$ python3 -q
>>> import numpy as np
>>> np.set_printoptions(precision=3, suppress=True, linewidth=200, sign=" ")
>>> m1 = np.vander(np.arange(3) - 1, 3, increasing=True)
>>> m1
array([[ 1, -1,  1],
       [ 1,  0,  0],
       [ 1,  1,  1]])
>>> M2 = np.array([[-3, -4], [-4, -5]])
>>> cent = np.kron(M2, m1)
>>> np.linalg.matrix_rank(cent)
np.int64(6)
>>> np.linalg.norm(m1, axis=1)
array([ 1.732,  1.   ,  1.732])
>>> round(float(np.linalg.norm(m1, 1)), 3), np.round(np.linalg.norm(m1, np.inf), 3)
(3.0, np.float64(3.0))
>>> np.round(np.linalg.norm(m1[2] - m1[0]), 3)
np.float64(2.0)
>>> round(float(np.linalg.norm(m1[2], 1)), 3), round(np.linalg.norm(m1[2], np.inf), 3)
(3.0, np.float64(1.0))
>>> np.linalg.norm(m1, axis=1).argmax()
np.int64(0)
>>> rng = np.random.default_rng(356)
>>> M2 = m1 + rng.integers(-2, 3, (3, 2)) @ rng.integers(-2, 3, (2, 3))
>>> M2
array([[ 3, -1, -4],
       [ 3,  0, -5],
       [ 0,  2,  4]])
>>> np.linalg.matrix_rank(M2 - m1, tol=1e-8)
np.int64(2)
>>> M2 - m1
array([[ 2,  0, -5],
       [ 2,  0, -5],
       [-1,  1,  3]])
>>> M2.shape
(3, 3)
>>> np.diff(M2, axis=0)
array([[ 0,  1, -1],
       [-3,  2,  9]])
>>> M2 - M2[0]
array([[ 0,  0,  0],
       [ 0,  1, -1],
       [-3,  3,  8]])
>>> M2.mean(axis=0)
array([ 2.   ,  0.333, -1.667])
>>> np.unravel_index(np.abs(M2).argmax(), M2.shape)
(np.int64(1), np.int64(2))
>>> np.abs(M2).max()
np.int64(5)
>>> M2.sum(axis=1)
array([-2, -2,  6])
>>> F = np.array([[18, 9, 9, 6, 0],
...     [9, 18, 12, 6, 9],
...     [9, 12, 10, 2, 3],
...     [6, 6, 2, 8, 6],
...     [0, 9, 3, 6, 9]])
>>> round(np.trace(np.linalg.pinv(F) @ F), 3)
np.float64(3.0)
>>> np.round(F @ np.linalg.pinv(F) @ F, 3) + 0
array([[ 18.,   9.,   9.,   6.,   0.],
       [  9.,  18.,  12.,   6.,   9.],
       [  9.,  12.,  10.,   2.,   3.],
       [  6.,   6.,   2.,   8.,   6.],
       [  0.,   9.,   3.,   6.,   9.]])
>>> M2 = m1 / np.linalg.norm(m1, axis=1, keepdims=True)
>>> gram = M2 @ M2.T
>>> np.linalg.norm(M2, axis=1)
array([ 1.,  1.,  1.])
>>> arr = rng.normal(size=(13, 4))
>>> arr = 5 * arr / np.linalg.norm(arr, axis=1, keepdims=True)
>>> arr
array([[-1.642, -4.718, -0.093, -0.186],
       [ 1.771,  4.126,  0.409, -2.161],
       [-1.496,  0.614,  4.73 ,  0.083],
       [ 2.02 , -2.06 , -1.922, -3.603],
       [ 1.383,  1.068,  4.164,  2.146],
       [-1.246, -0.015, -0.267, -4.835],
       [ 1.514, -3.218,  0.093, -3.514],
       [-0.892, -1.223,  3.893, -2.748],
       [-0.722, -0.064, -0.146, -4.945],
       [-4.075,  2.825,  0.548, -0.332],
       [ 0.09 ,  0.481, -3.141, -3.859],
       [ 0.96 ,  1.406, -1.162,  4.555],
       [-0.997, -2.105, -4.235, -1.278]])
>>> Xc = arr - arr.mean(axis=0)
>>> left, s, Vh = np.linalg.svd(Xc, full_matrices=False)
>>> Vh[0] * np.sign(Vh[0, np.abs(Vh[0]).argmax()])
array([-0.044,  0.411,  0.599,  0.686])
>>> np.round(Xc.mean(axis=0), 3) + 0
array([ 0.,  0.,  0.,  0.])
>>> round(float((s ** 2).sum() ** 2 / (s ** 4).sum()), 3)
3.316
>>> s
array([ 11.211,   8.276,   7.729,   6.006])
>>> np.linalg.matrix_rank(Xc)
np.int64(4)
>>> np.abs(Vh[0]).argmax()
np.int64(3)
>>> np.searchsorted(np.cumsum(s ** 2) / (s ** 2).sum(), 0.9) + 1
np.int64(4)
>>> np.abs(left[:, 0]).argmax()
np.int64(4)
>>> np.abs(Vh[-1])
array([ 0.989,  0.007,  0.139,  0.055])
>>> P = arr @ np.linalg.solve(arr.T @ arr, arr.T)
>>> np.round(np.linalg.eigvalsh(P), 3) + 0
array([ 0.,  0.,  0.,  0.,  0.,  0.,  0.,  0.,  0.,  1.,  1.,  1.,  1.])
>>> np.allclose(P @ P, P)
True
>>> np.trace(P)
np.float64(4.0)
>>> np.diag(P)
array([ 0.408,  0.442,  0.292,  0.261,  0.281,  0.223,  0.289,  0.306,  0.21 ,  0.559,  0.232,  0.223,  0.275])
>>> Xc = (arr - arr.mean(axis=0)) / arr.std(axis=0)
>>> Xc.std(axis=0)
array([ 1.,  1.,  1.,  1.])
>>> np.argwhere(np.abs(Xc) > 2)
array([[  9,   0],
       [ 11,   3]])
>>> c = np.linalg.lstsq(np.delete(Xc, 2, axis=1), Xc[:, 2])[0]
>>> round(float(1 - np.var(Xc[:, 2] - np.delete(Xc, 2, axis=1) @ c)), 3)
0.098
>>> c
array([-0.101,  0.156,  0.218])
